$ python -q
>>> import numpy as np
>>> import numpy.linalg as la
>>> np.set_printoptions(precision=4, suppress=True, linewidth=120)
>>> rd = lambda a: np.round(a, 4) + 0
>>> f = np.array([1, 2, 2]) + 0.5
>>> arr = np.outer(f, f) / (f @ f)
>>> print(rd(arr))
[[0.1525 0.2542 0.2542]
 [0.2542 0.4237 0.4237]
 [0.2542 0.4237 0.4237]]
>>> U, sig, Vt = la.svd(arr, full_matrices=False)
>>> print(rd(Vt @ Vt.T))
[[1. 0. 0.]
 [0. 1. 0.]
 [0. 0. 1.]]
>>> print(np.allclose(U * sig @ Vt, arr))
True
>>> print(rd(np.abs(Vt[0])))
[0.3906 0.6509 0.6509]
>>> print(np.abs(U[:, 0]).round(6).argmax())
1
>>> print(rd(sig / sig[0]))
[1. 0. 0.]
>>> print((sig > 1e-8).sum())
1
>>> print(rd(U.T @ U))
[[1. 0. 0.]
 [0. 1. 0.]
 [0. 0. 1.]]
>>> T = np.stack([arr, -2 * arr, arr[::-1]])
>>> print(rd(np.einsum("bij,cij->bc", T, T)))
[[ 1.     -2.      0.9322]
 [-2.      4.     -1.8644]
 [ 0.9322 -1.8644  1.    ]]
>>> print(rd(la.det(T)))
[0. 0. 0.]
>>> print(rd(T.sum(axis=0)))
[[ 0.1017  0.1695  0.1695]
 [ 0.      0.      0.    ]
 [-0.1017 -0.1695 -0.1695]]
>>> print((T @ arr.T).shape)
(3, 3, 3)
>>> print(la.matrix_rank(T))
[1 1 1]
>>> print(T.shape)
(3, 3, 3)
>>> evals, V = la.eigh(arr)
>>> x0 = np.array([1, 2, 0])
>>> print(rd(la.eigvalsh(arr[1:, 1:])))
[0.     0.8475]
>>> print(rd(x0 @ arr @ x0 / (x0 @ x0)), rd(evals[0]), rd(evals[-1]))
0.5729 0.0 1.0
>>> print(rd(V * np.maximum(evals, 0) @ V.T))
[[0.1525 0.2542 0.2542]
 [0.2542 0.4237 0.4237]
 [0.2542 0.4237 0.4237]]
>>> print(rd(x0 @ arr @ x0))
2.8644
>>> evals, V = la.eigh(arr)
>>> print(rd(np.abs(V[:, -1])))
[0.3906 0.6509 0.6509]
>>> print(rd(V.T @ V))
[[1. 0. 0.]
 [0. 1. 0.]
 [0. 0. 1.]]
>>> print(rd(evals))
[0. 0. 1.]
>>> x0 = np.array([1, -1, 2])
>>> print((x0 - arr @ x0) @ (arr @ x0))
0.0
>>> print(rd(np.eye(3) - arr))
[[ 0.8475 -0.2542 -0.2542]
 [-0.2542  0.5763 -0.4237]
 [-0.2542 -0.4237  0.5763]]
>>> K = np.load("layer0.npy")
>>> print(K)
[[-9  0  9 -6  0]
 [-6  0  6 -4  0]
 [-6  0  6 -4  0]
 [ 3  0 -3  2  0]
 [-9  0  9 -6  0]
 [-6  0  6 -4  0]]
>>> # rows 1 and 2 are equal
>>> U, sig, Vt = la.svd(K, full_matrices=False)
>>> print(rd(U.T @ U))
[[1. 0. 0. 0. 0.]
 [0. 1. 0. 0. 0.]
 [0. 0. 1. 0. 0.]
 [0. 0. 0. 1. 0.]
 [0. 0. 0. 0. 1.]]
>>> print(rd(sig))
[26.1151  0.      0.      0.      0.    ]
>>> print(rd(sig / sig[0]))
[1. 0. 0. 0. 0.]
>>> print(np.cumsum(sig ** 2) / np.sum(sig ** 2))
[1. 1. 1. 1. 1.]
>>> print(rd(np.abs(Vt[0])))
[0.6396 0.     0.6396 0.4264 0.    ]
>>> U, sig, Vt = la.svd(K)
>>> print(np.argmax(sig[:-1] / (sig[1:] + 1e-6)) + 1)
1
>>> out = U[:, :1] @ np.diag(sig[:1]) @ Vt[:1]
>>> print(rd(la.norm(K - out, 2)), rd(sig[1]))
0.0 0.0
>>> print(rd(la.norm(K - out) / la.norm(K)))
0.0
>>> print(rd(np.abs(K - out).max()))
0.0
>>> print(la.matrix_rank(out))
1
>>> print(rd(out))
[[-9.  0.  9. -6.  0.]
 [-6.  0.  6. -4.  0.]
 [-6.  0.  6. -4.  0.]
 [ 3.  0. -3.  2.  0.]
 [-9.  0.  9. -6.  0.]
 [-6.  0.  6. -4.  0.]]
>>> A = np.tanh(np.array([[-0.2],
...     [-0.7],
...     [0.0],
...     [-1.2],
...     [-1.3],
...     [0.4],
...     [0.4],
...     [-0.8],
...     [1.4],
...     [0.8],
...     [2.1],
...     [-2.2],
...     [0.0],
...     [0.4],
...     [-0.3]]) @ np.array([[1.8, -1.5, 1.2, -0.8]]))
>>> print(rd(A))
[[-0.3452  0.2913 -0.2355  0.1586]
 [-0.8511  0.7818 -0.6858  0.508 ]
 [ 0.      0.      0.      0.    ]
 [-0.9737  0.9468 -0.8937  0.7443]
 [-0.9816  0.9603 -0.9154  0.7779]
 [ 0.6169 -0.537   0.4462 -0.3095]
 [ 0.6169 -0.537   0.4462 -0.3095]
 [-0.8937  0.8337 -0.7443  0.5649]
 [ 0.9871 -0.9705  0.9329 -0.8076]
 [ 0.8937 -0.8337  0.7443 -0.5649]
 [ 0.999  -0.9963  0.9871 -0.9329]
 [-0.9993  0.9973 -0.9899  0.9425]
 [ 0.      0.      0.      0.    ]
 [ 0.6169 -0.537   0.4462 -0.3095]
 [-0.493   0.4219 -0.3452  0.2355]]
>>> # rows 5 and 6 are equal
>>> ang = np.radians(30)
>>> R = np.eye(4)
>>> R[1, 1] = R[3, 3] = np.cos(ang)
>>> R[1, 3], R[3, 1] = -np.sin(ang), np.sin(ang)
>>> print(rd(R))
[[ 1.     0.     0.     0.   ]
 [ 0.     0.866  0.    -0.5  ]
 [ 0.     0.     1.     0.   ]
 [ 0.     0.5    0.     0.866]]
>>> out = A @ R.T
>>> print(rd(la.det(R)), rd(np.trace(R)))
1.0 3.7321
>>> print(rd(la.svd(A, compute_uv=False)), rd(la.svd(out, compute_uv=False)))
[5.2989 0.3877 0.0409 0.0024] [5.2989 0.3877 0.0409 0.0024]
>>> print(np.allclose(A @ A.T, out @ out.T))
True
>>> print(rd(np.abs(out - A).max(axis=0)))
[0.     0.6049 0.     0.377 ]
>>> print([round(float(x), 4) for x in la.svd(A, compute_uv=False)[:3]])
[5.2989, 0.3877, 0.0409]
>>> print(la.cond(A) > 100)
True
>>> print(np.argsort(-la.norm(A, axis=0).round(6), kind="stable")[:3])
[0 1 2]
>>> print(la.matrix_rank(A, rtol=0.1))
1
>>> data = np.load("arr.npy")
>>> print(rd(data))
[[-0.1734 -0.5815  0.3723  0.7022]
 [ 0.4336 -0.4541 -0.7661  0.1372]
 [ 0.1734  0.6746 -0.1772  0.6953]
 [ 0.8671 -0.0241  0.493  -0.0672]]
>>> print(rd(np.kron(np.eye(2, dtype=int), data)))
[[-0.1734 -0.5815  0.3723  0.7022  0.      0.      0.      0.    ]
 [ 0.4336 -0.4541 -0.7661  0.1372  0.      0.      0.      0.    ]
 [ 0.1734  0.6746 -0.1772  0.6953  0.      0.      0.      0.    ]
 [ 0.8671 -0.0241  0.493  -0.0672  0.      0.      0.      0.    ]
 [ 0.      0.      0.      0.     -0.1734 -0.5815  0.3723  0.7022]
 [ 0.      0.      0.      0.      0.4336 -0.4541 -0.7661  0.1372]
 [ 0.      0.      0.      0.      0.1734  0.6746 -0.1772  0.6953]
 [ 0.      0.      0.      0.      0.8671 -0.0241  0.493  -0.0672]]
>>> print(rd(la.eigvals(data).sum().real))
-0.872
>>> print(rd(np.poly(data)))
[ 1.     0.872  0.    -0.872 -1.   ]
>>> print(rd(np.einsum("ij,ji->", data, data)))
0.7603
>>> print(rd(la.eigvals(data)))
[ 1.   +0.j  -1.   +0.j  -0.436+0.9j -0.436-0.9j]
>>> print(rd(la.det(2 * data)), rd(la.det(data)))
-16.0 -1.0
>>> print(rd(np.einsum("ii->", data)))
-0.872
